% ipython --no-banner

In [1]: import numpy as np

In [2]: from numpy import linalg as LA

In [3]: np.set_printoptions(suppress=True, linewidth=140)

In [4]: def tidy(a):
   ...:     return np.round(a, 2) + 0
   ...: 

In [5]: J = np.loadtxt("out7.csv", delimiter=",")

In [6]: J
Out[6]: 
array([[0., 1., 1., 1., 1., 1., 1.],
       [1., 0., 1., 1., 1., 1., 1.],
       [1., 1., 0., 1., 1., 1., 1.],
       [1., 1., 1., 0., 1., 1., 1.],
       [1., 1., 1., 1., 0., 1., 1.],
       [1., 1., 1., 1., 1., 0., 1.],
       [1., 1., 1., 1., 1., 1., 0.]])

In [7]: rng = np.random.default_rng(4445)

In [8]: Y = J + rng.integers(-2, 3, (7, 1)) @ rng.integers(-2, 3, (1, 7))

In [9]: Y
Out[9]: 
array([[ 4., -1.,  5., -3., -3.,  5., -1.],
       [ 5., -2.,  5., -3., -3.,  5., -1.],
       [ 1.,  1.,  0.,  1.,  1.,  1.,  1.],
       [ 5., -1.,  5., -4., -3.,  5., -1.],
       [ 3.,  0.,  3., -1., -2.,  3.,  0.],
       [-1.,  2., -1.,  3.,  3., -2.,  2.],
       [ 3.,  0.,  3., -1., -1.,  3., -1.]])

In [10]: tidy(LA.svd(Y - J, compute_uv=False))
Out[10]: array([18.17,  0.  ,  0.  ,  0.  ,  0.  ,  0.  ,  0.  ])

In [11]: Y - J
Out[11]: 
array([[ 4., -2.,  4., -4., -4.,  4., -2.],
       [ 4., -2.,  4., -4., -4.,  4., -2.],
       [ 0.,  0.,  0.,  0.,  0.,  0.,  0.],
       [ 4., -2.,  4., -4., -4.,  4., -2.],
       [ 2., -1.,  2., -2., -2.,  2., -1.],
       [-2.,  1., -2.,  2.,  2., -2.,  1.],
       [ 2., -1.,  2., -2., -2.,  2., -1.]])

In [12]: vals, evecs = LA.eigh(J)

In [13]: vec = np.array([2, 5, 7, 1, 9, 1, 7])

In [14]: np.abs(J).sum(axis=1).max(), tidy(np.abs(vals).max())
Out[14]: (np.float64(6.0), np.float64(6.0))

In [15]: vec @ J @ vec
Out[15]: np.float64(814.0)

In [16]: tidy(LA.eigvalsh(J[1:, 1:]))
Out[16]: array([-1., -1., -1., -1., -1.,  5.])

In [17]: tidy(evecs * np.maximum(vals, 0) @ evecs.T)
Out[17]: 
array([[0.86, 0.86, 0.86, 0.86, 0.86, 0.86, 0.86],
       [0.86, 0.86, 0.86, 0.86, 0.86, 0.86, 0.86],
       [0.86, 0.86, 0.86, 0.86, 0.86, 0.86, 0.86],
       [0.86, 0.86, 0.86, 0.86, 0.86, 0.86, 0.86],
       [0.86, 0.86, 0.86, 0.86, 0.86, 0.86, 0.86],
       [0.86, 0.86, 0.86, 0.86, 0.86, 0.86, 0.86],
       [0.86, 0.86, 0.86, 0.86, 0.86, 0.86, 0.86]])

In [18]: idx = rng.permutation(7)

In [19]: Y = J[:, idx] * rng.choice([-1, 1], 7)

In [20]: Y
Out[20]: 
array([[ 1.,  1., -1.,  1.,  1., -0., -1.],
       [ 0.,  1., -1.,  1.,  1., -1., -1.],
       [ 1.,  1., -1.,  1.,  0., -1., -1.],
       [ 1.,  1., -1.,  1.,  1., -1., -0.],
       [ 1.,  0., -1.,  1.,  1., -1., -1.],
       [ 1.,  1., -1.,  0.,  1., -1., -1.],
       [ 1.,  1., -0.,  1.,  1., -1., -1.]])

In [21]: U, _, vt = LA.svd(J.T @ Y)

In [22]: tidy(U @ vt)
Out[22]: 
array([[ 0.,  0.,  0.,  0.,  0., -1.,  0.],
       [ 1.,  0.,  0.,  0.,  0.,  0.,  0.],
       [ 0.,  0.,  0.,  0.,  1.,  0.,  0.],
       [ 0.,  0.,  0.,  0.,  0.,  0., -1.],
       [ 0.,  1.,  0.,  0.,  0.,  0.,  0.],
       [ 0.,  0.,  0.,  1.,  0.,  0.,  0.],
       [ 0.,  0., -1.,  0.,  0.,  0.,  0.]])

In [23]: tidy(LA.det(J))
Out[23]: np.float64(6.0)

In [24]: tidy(np.abs(LA.eigvals(J)).max())
Out[24]: np.float64(6.0)

In [25]: (J + J.T) / 2
Out[25]: 
array([[0., 1., 1., 1., 1., 1., 1.],
       [1., 0., 1., 1., 1., 1., 1.],
       [1., 1., 0., 1., 1., 1., 1.],
       [1., 1., 1., 0., 1., 1., 1.],
       [1., 1., 1., 1., 0., 1., 1.],
       [1., 1., 1., 1., 1., 0., 1.],
       [1., 1., 1., 1., 1., 1., 0.]])

In [26]: idx = rng.permutation(7)

In [27]: idx
Out[27]: array([4, 1, 5, 3, 0, 2, 6])

In [28]: Y = J[idx][:, idx]

In [29]: np.diag(Y)
Out[29]: array([0., 0., 0., 0., 0., 0., 0.])

In [30]: tidy(LA.det(Y)), tidy(LA.det(J[idx]))
Out[30]: (np.float64(6.0), np.float64(6.0))

In [31]: Y
Out[31]: 
array([[0., 1., 1., 1., 1., 1., 1.],
       [1., 0., 1., 1., 1., 1., 1.],
       [1., 1., 0., 1., 1., 1., 1.],
       [1., 1., 1., 0., 1., 1., 1.],
       [1., 1., 1., 1., 0., 1., 1.],
       [1., 1., 1., 1., 1., 0., 1.],
       [1., 1., 1., 1., 1., 1., 0.]])

In [32]: feats = np.array([[0.0, 0.0, 0.0, 0.0, -1.0, 0.0, 0.0, 0.0],
    ...:     [0.0, 1.0, 0.0, 0.0, 0.0, 0.0, 0.0, 0.0],
    ...:     [0.0, 0.0, 1.0, 0.0, 0.0, 0.0, 0.0, 0.0],
    ...:     [0.0, 0.0, 0.0, 1.0, 0.0, 0.0, 0.0, 0.0],
    ...:     [1.0, 0.0, 0.0, 0.0, 0.0, 0.0, 0.0, 0.0],
    ...:     [0.0, 0.0, 0.0, 0.0, 0.0, 1.0, 0.0, 0.0],
    ...:     [0.0, 0.0, 0.0, 0.0, 0.0, 0.0, 1.0, 0.0],
    ...:     [0.0, 0.0, 0.0, 0.0, 0.0, 0.0, 0.0, 1.0]])

In [33]: (feats - feats.T) / 2
Out[33]: 
array([[ 0.,  0.,  0.,  0., -1.,  0.,  0.,  0.],
       [ 0.,  0.,  0.,  0.,  0.,  0.,  0.,  0.],
       [ 0.,  0.,  0.,  0.,  0.,  0.,  0.,  0.],
       [ 0.,  0.,  0.,  0.,  0.,  0.,  0.,  0.],
       [ 1.,  0.,  0.,  0.,  0.,  0.,  0.,  0.],
       [ 0.,  0.,  0.,  0.,  0.,  0.,  0.,  0.],
       [ 0.,  0.,  0.,  0.,  0.,  0.,  0.,  0.],
       [ 0.,  0.,  0.,  0.,  0.,  0.,  0.,  0.]])

In [34]: tidy(LA.det(feats))
Out[34]: np.float64(1.0)

In [35]: tidy(LA.matrix_power(feats, 4))
Out[35]: 
array([[1., 0., 0., 0., 0., 0., 0., 0.],
       [0., 1., 0., 0., 0., 0., 0., 0.],
       [0., 0., 1., 0., 0., 0., 0., 0.],
       [0., 0., 0., 1., 0., 0., 0., 0.],
       [0., 0., 0., 0., 1., 0., 0., 0.],
       [0., 0., 0., 0., 0., 1., 0., 0.],
       [0., 0., 0., 0., 0., 0., 1., 0.],
       [0., 0., 0., 0., 0., 0., 0., 1.]])

In [36]: np.trace(feats)
Out[36]: np.float64(6.0)

In [37]: assert feats == feats.T
Traceback (most recent call last):
  Cell In[37], line 1
    assert feats == feats.T
ValueError: The truth value of an array with more than one element is ambiguous. Use a.any() or a.all()


In [38]: feats @ feats
Out[38]: 
array([[-1.,  0.,  0.,  0.,  0.,  0.,  0.,  0.],
       [ 0.,  1.,  0.,  0.,  0.,  0.,  0.,  0.],
       [ 0.,  0.,  1.,  0.,  0.,  0.,  0.,  0.],
       [ 0.,  0.,  0.,  1.,  0.,  0.,  0.,  0.],
       [ 0.,  0.,  0.,  0., -1.,  0.,  0.,  0.],
       [ 0.,  0.,  0.,  0.,  0.,  1.,  0.,  0.],
       [ 0.,  0.,  0.,  0.,  0.,  0.,  1.,  0.],
       [ 0.,  0.,  0.,  0.,  0.,  0.,  0.,  1.]])

In [39]: LA.determinant(feats)
Traceback (most recent call last):
  Cell In[39], line 1
    LA.determinant(feats)
AttributeError: module 'numpy.linalg' has no attribute 'determinant'


In [40]: np.count_nonzero(feats)
Out[40]: np.int64(8)

In [41]: feats - feats[0]
Out[41]: 
array([[0., 0., 0., 0., 0., 0., 0., 0.],
       [0., 1., 0., 0., 1., 0., 0., 0.],
       [0., 0., 1., 0., 1., 0., 0., 0.],
       [0., 0., 0., 1., 1., 0., 0., 0.],
       [1., 0., 0., 0., 1., 0., 0., 0.],
       [0., 0., 0., 0., 1., 1., 0., 0.],
       [0., 0., 0., 0., 1., 0., 1., 0.],
       [0., 0., 0., 0., 1., 0., 0., 1.]])

In [42]: feats.sum(axis=1)
Out[42]: array([-1.,  1.,  1.,  1.,  1.,  1.,  1.,  1.])

In [43]: tidy(LA.norm(feats))
Out[43]: np.float64(2.83)

In [44]: LA.norm(feats, axis=1).argmax()
Out[44]: np.int64(0)

In [45]: tidy(LA.norm(feats, 2))
Out[45]: np.float64(1.0)

In [46]: tidy(LA.norm(feats, "nuc"))
Out[46]: np.float64(8.0)

In [47]: tidy(LA.norm(feats) ** 2 / LA.norm(feats, 2) ** 2)
Out[47]: np.float64(8.0)

In [48]: feats[4] @ feats[7]
Out[48]: np.float64(0.0)

In [49]: tidy(LA.norm(feats, axis=0))
Out[49]: array([1., 1., 1., 1., 1., 1., 1., 1.])

In [50]: tidy(LA.norm(feats, axis=1))
Out[50]: array([1., 1., 1., 1., 1., 1., 1., 1.])

In [51]: Y = LA.inv(feats)

In [52]: tidy(LA.cond(feats))
Out[52]: np.float64(1.0)

In [53]: tidy(LA.det(feats) * LA.det(Y))
Out[53]: np.float64(1.0)

In [54]: np.allclose(Y, feats.T)
Out[54]: True

In [55]: tidy(LA.det(feats) * Y)
Out[55]: 
array([[ 0.,  0.,  0.,  0.,  1.,  0.,  0.,  0.],
       [ 0.,  1.,  0.,  0.,  0.,  0.,  0.,  0.],
       [ 0.,  0.,  1.,  0.,  0.,  0.,  0.,  0.],
       [ 0.,  0.,  0.,  1.,  0.,  0.,  0.,  0.],
       [-1.,  0.,  0.,  0.,  0.,  0.,  0.,  0.],
       [ 0.,  0.,  0.,  0.,  0.,  1.,  0.,  0.],
       [ 0.,  0.,  0.,  0.,  0.,  0.,  1.,  0.],
       [ 0.,  0.,  0.,  0.,  0.,  0.,  0.,  1.]])

In [56]: tidy(LA.slogdet(feats)[0])
Out[56]: np.float64(1.0)

In [57]: Q, evecs = LA.qr(feats[:, :4])[0], LA.qr(feats[:, 4:])[0]

In [58]: s = LA.svd(Q.T @ evecs, compute_uv=False)

In [59]: s
Out[59]: array([0., 0., 0., 0.])

In [60]: (s > 0.9).sum()
Out[60]: np.int64(0)

In [61]: K = np.array([[2.3, 0.5, -1.5, -0.9],
    ...:     [0.1, 0.4, -0.6, -0.1],
    ...:     [-0.9, 0.0, 0.1, -0.8],
    ...:     [0.0, 0.7, -0.1, -2.0],
    ...:     [1.0, -0.4, -0.8, -1.1],
    ...:     [1.2, 1.2, -0.1, 0.1],
    ...:     [1.2, 0.0, 1.0, -0.4]])

In [62]: K
Out[62]: 
array([[ 2.3,  0.5, -1.5, -0.9],
       [ 0.1,  0.4, -0.6, -0.1],
       [-0.9,  0. ,  0.1, -0.8],
       [ 0. ,  0.7, -0.1, -2. ],
       [ 1. , -0.4, -0.8, -1.1],
       [ 1.2,  1.2, -0.1,  0.1],
       [ 1.2,  0. ,  1. , -0.4]])

In [63]: U, s, vt = LA.svd(K, full_matrices=False)

In [64]: tidy(np.abs(vt[0]))
Out[64]: array([0.77, 0.23, 0.38, 0.46])

In [65]: tidy(vt @ vt.T)
Out[65]: 
array([[1., 0., 0., 0.],
       [0., 1., 0., 0.],
       [0., 0., 1., 0.],
       [0., 0., 0., 1.]])

In [66]: np.allclose(U * s @ vt, K)
Out[66]: True

In [67]: tidy(np.cumsum(s ** 2) / np.sum(s ** 2))
Out[67]: array([0.59, 0.81, 0.92, 1.  ])

In [68]: tidy(U.T @ U)
Out[68]: 
array([[1., 0., 0., 0.],
       [0., 1., 0., 0.],
       [0., 0., 1., 0.],
       [0., 0., 0., 1.]])

In [69]: vec = np.array([-2, -2, 2, 0])

In [70]: target = K @ vec

In [71]: tidy(target)
Out[71]: array([-8.6, -2.2,  2. , -1.6, -2.8, -5. , -0.4])

In [72]: tidy(LA.lstsq(K, target)[0])
Out[72]: array([-2., -2.,  2.,  0.])

In [73]: target = target + 0.3 * rng.normal(size=7)

In [74]: tidy(target)
Out[74]: array([-8.44, -2.07,  1.97, -0.86, -3.25, -5.2 , -0.41])

In [75]: coef, *_ = LA.lstsq(K, target)

In [76]: [round(float(LA.norm(LA.solve(K.T @ K + lam * np.eye(4), K.T @ target))), 2) for lam in (0, 1, 10, 100)]
Out[76]: [3.42, 2.96, 1.67, 0.34]

In [77]: tidy(K.T @ (target - K @ coef))
Out[77]: array([0., 0., 0., 0.])

In [78]: tidy(LA.norm(target - K @ coef))
Out[78]: np.float64(0.67)

In [79]: data = np.loadtxt("layer1.csv", delimiter=",")

In [80]: data
Out[80]: 
array([[6., 5., 0., 5., 0., 0., 5., 0., 5.],
       [5., 6., 0., 5., 0., 0., 5., 0., 5.],
       [0., 0., 6., 0., 5., 5., 0., 5., 0.],
       [5., 5., 0., 6., 0., 0., 5., 0., 5.],
       [0., 0., 5., 0., 6., 5., 0., 5., 0.],
       [0., 0., 5., 0., 5., 6., 0., 5., 0.],
       [5., 5., 0., 5., 0., 0., 6., 0., 5.],
       [0., 0., 5., 0., 5., 5., 0., 6., 0.],
       [5., 5., 0., 5., 0., 0., 5., 0., 6.]])

In [81]: (LA.matrix_power((data != 0) + (data.T != 0) + np.eye(9), 9) > 0).astype(int)
Out[81]: 
array([[1, 1, 0, 1, 0, 0, 1, 0, 1],
       [1, 1, 0, 1, 0, 0, 1, 0, 1],
       [0, 0, 1, 0, 1, 1, 0, 1, 0],
       [1, 1, 0, 1, 0, 0, 1, 0, 1],
       [0, 0, 1, 0, 1, 1, 0, 1, 0],
       [0, 0, 1, 0, 1, 1, 0, 1, 0],
       [1, 1, 0, 1, 0, 0, 1, 0, 1],
       [0, 0, 1, 0, 1, 1, 0, 1, 0],
       [1, 1, 0, 1, 0, 0, 1, 0, 1]])
